$ ipython --no-banner

In [1]: import numpy as np

In [2]: import numpy.linalg as la

In [3]: np.set_printoptions(precision=1, suppress=True, linewidth=160)

In [4]: rd = lambda a: np.round(a, 1) + 0

In [5]: X = np.load("test7.npy")

In [6]: print(X)
[[2.1 0.  1.  0.  1.  2.  3. ]
 [1.  3.1 0.  3.  3.  3.  2. ]
 [3.  2.  3.1 3.  3.  3.  2. ]
 [2.  3.  1.  1.1 0.  3.  1. ]
 [0.  2.  3.  1.  3.1 2.  3. ]
 [2.  0.  0.  3.  0.  1.1 1. ]
 [2.  0.  1.  0.  1.  2.  3.1]]

In [7]: f = np.array([2, 1, 1])

In [8]: print(np.convolve(X[1], f))
[ 2.   7.2  4.1  9.1  9.  12.  10.   5.   2. ]

In [9]: print(rd(np.polyval(f, X[1])))
[ 4.  23.3  1.  22.  22.  22.  11. ]

In [10]: print(np.array([np.convolve(row, f, "same") for row in X]))
[[ 2.1  4.1  1.   3.   5.   9.   5. ]
 [ 7.2  4.1  9.1  9.  12.  10.   5. ]
 [ 7.  11.2 11.1 12.1 12.  10.   5. ]
 [ 8.   7.   6.2  2.1  7.1  5.   4. ]
 [ 4.   8.   7.  10.2  8.1 11.1  5. ]
 [ 2.   2.   6.   3.   5.2  3.1  2.1]
 [ 2.   4.   1.   3.   5.   9.2  5.1]]

In [11]: print(rd(np.correlate(X[1], X[5], "full")))
[ 1.   4.2  3.4  6.  15.6  6.3 16.3 17.4  9.  12.   6.   6.   4. ]

In [12]: arr = np.load("layer6.npy")

In [13]: print(arr)
[[1 2 0]
 [2 5 1]
 [0 1 5]]

In [14]: vals, evecs = la.eig(arr)

In [15]: print(rd(arr @ evecs[:, 0] - vals[0] * evecs[:, 0]))
[0. 0. 0.]

In [16]: print(rd(np.prod(vals)))
4.0

In [17]: print(rd(vals))
[0.1 4.4 6.4]

In [18]: print(rd(np.sort(la.eigvals(la.inv(arr)))))
[0.2 0.2 7.1]

In [19]: print(rd(np.sort(la.eigvals(arr @ arr))))
[ 0.  19.6 41.4]

In [20]: E = np.loadtxt("x.csv", delimiter=",")

In [21]: print(E)
[[  1.  -4.  16. -64.]
 [  1.  -3.   9. -27.]
 [  1.  -2.   4.  -8.]
 [  1.  -1.   1.  -1.]
 [  1.   0.   0.   0.]
 [  1.   1.   1.   1.]
 [  1.   2.   4.   8.]]

In [22]: proj = E @ la.solve(E.T @ E, E.T)

In [23]: print(rd(proj))
[[ 0.9  0.2 -0.1 -0.1  0.   0.1  0. ]
 [ 0.2  0.5  0.4  0.1 -0.1 -0.2  0.1]
 [-0.1  0.4  0.5  0.3  0.  -0.1  0. ]
 [-0.1  0.1  0.3  0.3  0.3  0.1 -0.1]
 [ 0.  -0.1  0.   0.3  0.5  0.4 -0.1]
 [ 0.1 -0.2 -0.1  0.1  0.4  0.5  0.2]
 [ 0.   0.1  0.  -0.1 -0.1  0.2  0.9]]

In [24]: print(rd(np.diag(proj)))
[0.9 0.5 0.5 0.3 0.5 0.5 0.9]

In [25]: print(np.allclose(proj @ proj, proj))
True

In [26]: print(rd(np.trace(proj)))
4.0

In [27]: B = np.array([[8, -6, -1, -1, -2, -9, -7, -3],
    ...:     [7, -3, -9, -2, 7, 0, 4, 1],
    ...:     [-7, 6, 9, 6, 2, 2, 2, -3],
    ...:     [7, 5, 5, 7, 9, -7, -4, 6],
    ...:     [2, -9, -7, -1, -5, 5, -9, -7],
    ...:     [-7, 6, 2, 6, -1, 8, -2, -3],
    ...:     [6, 5, -6, -5, -3, -4, -3, 0],
    ...:     [-2, -8, -9, -6, -7, -6, -3, 5]])

In [28]: M = B + B.T

In [29]: print(M)
[[ 16   1  -8   6   0 -16  -1  -5]
 [  1  -6  -3   3  -2   6   9  -7]
 [ -8  -3  18  11  -5   4  -4 -12]
 [  6   3  11  14   8  -1  -9   0]
 [  0  -2  -5   8 -10   4 -12 -14]
 [-16   6   4  -1   4  16  -6  -9]
 [ -1   9  -4  -9 -12  -6  -6  -3]
 [ -5  -7 -12   0 -14  -9  -3  10]]

In [30]: Uu, s, VT = la.svd(X)

In [31]: print(np.argmax(s[:-1] / (s[1:] + 1e-6)) + 1)
6

In [32]: B = Uu[:, :6] @ np.diag(s[:6]) @ VT[:6]

In [33]: print(la.matrix_rank(X, rtol=0.05))
6

In [34]: print(rd(np.abs(X - B).max()))
0.0

In [35]: print(rd(la.norm(X - B, 2)), rd(s[6]))
0.0 0.0

In [36]: print(rd(B))
[[2.1 0.  1.  0.  1.  2.  3. ]
 [1.  3.1 0.  3.  3.  3.  2. ]
 [3.  2.  3.1 3.  3.  3.  2. ]
 [2.  3.  1.  1.1 0.  3.  1. ]
 [0.  2.  3.  1.  3.1 2.  3. ]
 [2.  0.  0.  3.  0.  1.1 1. ]
 [2.  0.  1.  0.  1.  2.  3.1]]

In [37]: vals, evecs = la.eigh(M)

In [38]: x0 = np.array([-1, -3, -2, -3, 2, -3, -2, 0])

In [39]: print(np.abs(M).sum(axis=1).max(), rd(np.abs(vals).max()))
65 40.6

In [40]: print(x0 @ M @ x0)
350

In [41]: feats = np.loadtxt("dump.csv", delimiter=",")

In [42]: print(feats)
[[ 4.  4.  6.  6.]
 [-2. -4. -3. -6.]
 [-4. -4.  4.  4.]
 [ 2.  4. -2. -4.]]

In [43]: Q, Rm = la.qr(feats)

In [44]: print(Q.shape, Rm.shape)
(4, 4) (4, 4)

In [45]: print(rd(Rm))
[[-6.3 -7.6 -1.6 -1.9]
 [ 0.   2.5  0.   0.6]
 [ 0.   0.  -7.9 -9.5]
 [ 0.   0.   0.  -3.2]]
